$ python3 -q
>>> import numpy as np
>>> import numpy.linalg as la
>>> np.set_printoptions(precision=3, suppress=True, linewidth=100)
>>> rd = lambda a: np.round(a, 3) + 0
>>> A = np.loadtxt("case16.csv", delimiter=",")
>>> A
array([[-3., -2.,  3., -2.],
       [-2., -3., -2.,  3.],
       [ 3., -2., -3., -2.],
       [-2.,  3., -2., -3.]])
>>> print(rd(la.norm(A)))
10.198
>>> A - A[0]
array([[ 0.,  0.,  0.,  0.],
       [ 1., -1., -5.,  5.],
       [ 6.,  0., -6.,  0.],
       [ 1.,  5., -5., -1.]])
>>> np.unravel_index(np.abs(A).argmax(), A.shape)
(np.int64(0), np.int64(0))
>>> rd(la.svd(A, compute_uv=False))
array([6., 6., 4., 4.])
>>> evals, V = la.eigh(A)
>>> rd(evals.sum()), np.trace(A)
(np.float64(-12.0), np.float64(-12.0))
>>> rd(V.T @ A @ V)
array([[-6.,  0.,  0.,  0.],
       [ 0., -6.,  0.,  0.],
       [ 0.,  0., -4.,  0.],
       [ 0.,  0.,  0.,  4.]])
>>> print(rd(la.eigvalsh(A + -3 * np.eye(4))))
[-9. -9. -7.  1.]
>>> np.unique(evals.round(6) + 0, return_counts=True)[1]
array([2, 1, 1])
>>> rd(la.svd(A, compute_uv=False))
array([6., 6., 4., 4.])
>>> rd(V.T @ V)
array([[1., 0., 0., 0.],
       [0., 1., 0., 0.],
       [0., 0., 1., 0.],
       [0., 0., 0., 1.]])
>>> rd(np.abs(V[:, -1]))
array([0.5, 0.5, 0.5, 0.5])
>>> rd(V @ np.diag(evals) @ V.T)
array([[-3., -2.,  3., -2.],
       [-2., -3., -2.,  3.],
       [ 3., -2., -3., -2.],
       [-2.,  3., -2., -3.]])
>>> evals, V = la.eig(A)
>>> rd(A @ V[:, 0] - evals[0] * V[:, 0])
array([0., 0., 0., 0.])
>>> rd(np.prod(evals))
np.float64(-576.0)
>>> vec = np.array([3, -2, -1, 0])
>>> np.sign((A @ vec).round(6))
array([-1.,  1.,  1., -1.])
>>> la.norm(A @ vec) <= la.norm(A, 2) * la.norm(vec) + 1e-9
np.True_
>>> A @ np.eye(4)[0]
array([-3., -2.,  3., -2.])
>>> A * vec
array([[-9.,  4., -3., -0.],
       [-6.,  6.,  2.,  0.],
       [ 9.,  4.,  3., -0.],
       [-6., -6.,  2., -0.]])
>>> np.einsum("ij,j->i", A, vec)
array([ -8.,   2.,  16., -10.])
>>> vec = np.array([2, 1, 2, -1])
>>> target = A @ vec
>>> target
array([  0., -14.,   0.,  -2.])
>>> rd(la.solve(A, target))
array([ 2.,  1.,  2., -1.])
>>> rd(la.solve(A, target + A[:, 3]))
array([2., 1., 2., 0.])
>>> rd(la.solve(A, -3 * target))
array([-6., -3., -6.,  3.])
>>> X = np.load("x.npy")
>>> print(X)
[[-0.824  0.19  -1.771  2.741 -1.803 -0.554  0.723 -2.624 -1.632  0.708]
 [ 0.49   0.088  1.147 -1.689  1.188  0.605 -0.631  1.655  0.932 -0.302]
 [ 1.337 -0.05   2.671 -4.036  2.73   1.263 -1.49   4.035  2.882 -1.322]
 [-0.384 -0.017 -1.095  1.911 -1.112 -0.659  0.669 -2.005 -1.284  0.694]
 [-0.568  0.18  -0.845  1.534 -1.08  -0.326  0.505 -1.516 -0.977  0.512]
 [ 1.118  0.048  2.244 -3.393  2.242  1.096 -0.968  3.271  2.265 -1.017]
 [ 2.648  0.106  5.597 -8.238  5.511  2.77  -2.785  8.297  5.496 -2.654]
 [-2.141  0.072 -4.509  6.831 -4.541 -2.539  2.175 -6.788 -4.36   2.331]
 [-0.276  0.056 -0.479  0.308 -0.454 -0.241  0.111 -0.62  -0.402 -0.064]
 [ 0.423 -0.031  0.535 -1.18   0.482  0.394 -0.483  1.091  0.843 -0.193]
 [ 1.9    0.21   3.748 -5.714  3.792  1.903 -1.951  5.693  3.799 -1.851]
 [ 0.487 -0.041  0.555 -0.929  0.639  0.233 -0.277  0.817  0.588 -0.319]
 [ 0.087 -0.025  0.027 -0.133  0.095  0.053 -0.055 -0.073  0.136 -0.024]
 [-0.331 -0.046 -0.535  0.886 -0.819 -0.348  0.413 -1.038 -0.717  0.234]
 [ 0.207  0.193  0.409 -0.829  0.849  0.101 -0.338  0.995  0.612 -0.348]
 [ 0.633 -0.158  1.139 -1.784  1.096  0.556 -0.467  1.607  1.127 -0.62 ]
 [-0.269  0.142 -0.255  0.43  -0.414 -0.016  0.005 -0.31  -0.124  0.173]
 [-0.281 -0.015 -0.561  0.943 -0.574 -0.326  0.186 -0.751 -0.535  0.16 ]
 [ 0.488 -0.047  1.088 -1.612  0.934  0.672 -0.534  1.701  1.283 -0.543]
 [ 0.309 -0.115  0.385 -0.668  0.56   0.077 -0.036  0.243  0.29  -0.214]
 [-0.076  0.023 -0.348  0.759 -0.496 -0.156  0.3   -0.763 -0.406  0.14 ]
 [-0.81  -0.061 -1.893  2.835 -1.875 -0.809  0.901 -2.709 -1.945  0.978]
 [-1.554  0.101 -3.293  5.157 -3.514 -1.614  1.607 -4.963 -3.405  1.888]
 [-0.414 -0.02  -1.189  1.539 -0.864 -0.371  0.439 -1.692 -0.917  0.524]
 [-1.63  -0.205 -3.415  5.122 -3.329 -1.791  1.698 -5.222 -3.297  1.617]
 [ 0.522 -0.032  0.925 -1.518  0.884  0.438 -0.444  1.628  1.115 -0.429]]
>>> d = la.norm(X[:, None] - X[None], axis=-1)
>>> d.mean(axis=1).argmax()
np.int64(6)
>>> np.unravel_index(d.round(6).argmax(), d.shape)
(np.int64(6), np.int64(7))
>>> rd(d[:5, :5])
array([[ 0.   ,  8.24 , 12.96 ,  1.542,  2.167],
       [ 8.24 ,  0.   ,  4.756,  6.829,  6.095],
       [12.96 ,  4.756,  0.   , 11.556, 10.824],
       [ 1.542,  6.829, 11.556,  0.   ,  0.885],
       [ 2.167,  6.095, 10.824,  0.885,  0.   ]])
>>> (d + 1e9 * np.eye(26)).round(6).argmin(axis=1)
array([21, 15,  5, 23, 23,  2, 10, 24, 16, 11,  2, 14, 19, 17, 11, 18,  8, 20, 25, 11, 17,  0, 24,
        4, 22, 18])
